$ python -q
>>> import numpy as np
>>> from numpy import linalg as LA
>>> np.set_printoptions(suppress=True, linewidth=160)
>>> basis = np.sign(np.array([[-1, -1, 2, -2], [2, -2, -2, 2], [2, -2, -1, 0], [-1, 0, -2, -2]]))
>>> other = (np.tril(basis, -1) + np.eye(4)) @ (np.triu(basis, 1) + np.eye(4))
>>> w = np.array([0, 0, 5, 1])
>>> data = np.rint(other * w @ LA.inv(other)) + 0
>>> data
array([[ -9.,   4.,   4.,  -1.],
       [  0.,   0.,   0.,   0.],
       [-28.,  13.,  13.,  -2.],
       [ 18.,  -8.,  -8.,   2.]])
>>> # columns 1 and 2 are equal
>>> np.round(data @ LA.pinv(data) @ data, 2)
array([[ -9.,   4.,   4.,  -1.],
       [  0.,   0.,   0.,   0.],
       [-28.,  13.,  13.,  -2.],
       [ 18.,  -8.,  -8.,   2.]])
>>> r = LA.matrix_rank(data)
>>> r
np.int64(2)
>>> N = LA.svd(data)[2][r:].T
>>> [int(LA.matrix_rank(data[:i])) for i in range(1, len(data) + 1)]
[1, 1, 2, 2]
>>> x = np.array([5, -4, -4, -1])
>>> data @ (2 * x)
array([-152.,    0., -484.,  304.])
>>> np.sign((data @ x).round(6))
array([-1.,  0., -1.,  1.])
>>> data @ np.ones(4)
array([-2.,  0., -4.,  4.])
>>> Uu, sig, Vh = LA.svd(data)
>>> V = Vh[:(sig > 1e-8).sum()]
>>> rng = np.random.default_rng(457)
>>> x = data[1] + 3 * data[2] + rng.integers(2) * np.eye(4)[3]
>>> x
array([-84.,  39.,  39.,  -6.])
>>> np.round(np.diag(V.T @ V), 2)
array([0.75, 0.25, 0.25, 0.75])
>>> LA.matrix_rank(np.vstack([data, x]))
np.int64(2)
>>> np.round(LA.norm(x - V.T @ V @ x), 2)
np.float64(0.0)
>>> np.argsort(-LA.norm(data, axis=0).round(6), kind="stable")[:3]
array([0, 1, 2])
>>> LA.matrix_rank(data, rtol=0.1)
np.int64(1)
>>> [round(float(x), 2) for x in LA.svd(data, compute_uv=False)[:3]]
[41.18, 0.77, 0.0]
>>> arr = np.load("x.npy")
>>> arr
array([[ -3,  -5, -25,   2,   1],
       [  5,   3,  15,   5,  -4],
       [  5,   4,  20,  -4,  -3],
       [  0,   2,  10,   1,   4],
       [ -5,  -4, -20,  -2,   5],
       [  4,   1,   5,   2,  -2],
       [  3,  -3, -15,   4,  -4],
       [  2,  -5, -25,  -5,  -3],
       [  3,   0,   0,  -3,   0],
       [ -4,  -2, -10,  -4,  -3]])
>>> # column 2 dominates
>>> LA.matrix_rank(arr, rtol=0.1)
np.int64(4)
>>> round(LA.norm(arr, 2) / LA.norm(arr), 2)
np.float64(0.95)
>>> LA.cond(arr) > 100
np.True_
>>> other = np.array([[0, 0], [-2, -1], [2, 0], [2, 0], [-1, 2]])
>>> basis = np.array([[0, 5, 9, 9, 1, 4, 0, 2, 4, 7], [0, 9, 2, 0, 6, 5, 7, 3, 7, 3]])
>>> M = other @ basis
>>> M
array([[  0,   0,   0,   0,   0,   0,   0,   0,   0,   0],
       [  0, -19, -20, -18,  -8, -13,  -7,  -7, -15, -17],
       [  0,  10,  18,  18,   2,   8,   0,   4,   8,  14],
       [  0,  10,  18,  18,   2,   8,   0,   4,   8,  14],
       [  0,  13,  -5,  -9,  11,   6,  14,   4,  10,  -1]])
>>> # row 3 repeats row 2
>>> Uu, sig, Vh = LA.svd(M)
>>> np.argmax(sig[:-1] / (sig[1:] + 1e-6)) + 1
np.int64(2)
>>> other = Uu[:, :2] @ np.diag(sig[:2]) @ Vh[:2]
>>> round(float(LA.norm(M - other) / LA.norm(M)), 2)
0.0
